$ ipython --no-banner

In [1]: import numpy as np

In [2]: np.set_printoptions(suppress=True, linewidth=140)

In [3]: rd = lambda a: np.round(a, 2) + 0

In [4]: K = np.load("block19.npy")

In [5]: K
Out[5]: 
array([[0, 0, 0, 0, 0, 1, 0],
       [1, 0, 0, 0, 0, 0, 0],
       [0, 0, 0, 0, 1, 0, 0],
       [0, 0, 1, 0, 0, 0, 0],
       [0, 1, 0, 0, 0, 0, 0],
       [0, 0, 0, 0, 0, 0, 1],
       [0, 0, 0, 1, 0, 0, 0]])

In [6]: x = np.array([5, -2, 1, 3, 4, 0, 0])

In [7]: 7 - np.linalg.matrix_rank(K - np.eye(7), tol=1e-8)
Out[7]: np.int64(1)

In [8]: rd(np.abs(np.linalg.eigvals(K)))
Out[8]: array([1., 1., 1., 1., 1., 1., 1.])

In [9]: K.T @ (K @ x)
Out[9]: array([ 5, -2,  1,  3,  4,  0,  0])

In [10]: rd(np.linalg.inv(K))
Out[10]: 
array([[0., 1., 0., 0., 0., 0., 0.],
       [0., 0., 0., 0., 1., 0., 0.],
       [0., 0., 0., 1., 0., 0., 0.],
       [0., 0., 0., 0., 0., 0., 1.],
       [0., 0., 1., 0., 0., 0., 0.],
       [1., 0., 0., 0., 0., 0., 0.],
       [0., 0., 0., 0., 0., 1., 0.]])

In [11]: K[:, 6] @ K[:, 3]
Out[11]: np.int64(0)

In [12]: r0 = np.array([0, 6, 1, 7, 0, 7, 4])

In [13]: M2 = K + np.outer(r0, np.eye(7)[2])

In [14]: rd(np.linalg.det(M2) / np.linalg.det(K)), rd(1 + np.linalg.solve(K, r0)[2])
Out[14]: (np.float64(8.0), np.float64(8.0))

In [15]: np.linalg.matrix_rank(np.linalg.inv(M2) - np.linalg.inv(K), tol=1e-8)
Out[15]: np.int64(1)

In [16]: (K + K.T) / 2
Out[16]: 
array([[0. , 0.5, 0. , 0. , 0. , 0.5, 0. ],
       [0.5, 0. , 0. , 0. , 0.5, 0. , 0. ],
       [0. , 0. , 0. , 0.5, 0.5, 0. , 0. ],
       [0. , 0. , 0.5, 0. , 0. , 0. , 0.5],
       [0. , 0.5, 0.5, 0. , 0. , 0. , 0. ],
       [0.5, 0. , 0. , 0. , 0. , 0. , 0.5],
       [0. , 0. , 0. , 0.5, 0. , 0.5, 0. ]])

In [17]: np.linalg.matrix_power(K, 3)
Out[17]: 
array([[0, 0, 0, 1, 0, 0, 0],
       [0, 0, 0, 0, 0, 0, 1],
       [1, 0, 0, 0, 0, 0, 0],
       [0, 1, 0, 0, 0, 0, 0],
       [0, 0, 0, 0, 0, 1, 0],
       [0, 0, 1, 0, 0, 0, 0],
       [0, 0, 0, 0, 1, 0, 0]])

In [18]: rd(np.sort(np.abs(np.linalg.eigvals(K))))
Out[18]: array([1., 1., 1., 1., 1., 1., 1.])

In [19]: np.trace(K)
Out[19]: np.int64(0)

In [20]: np.allclose(K, K.T)
Out[20]: False
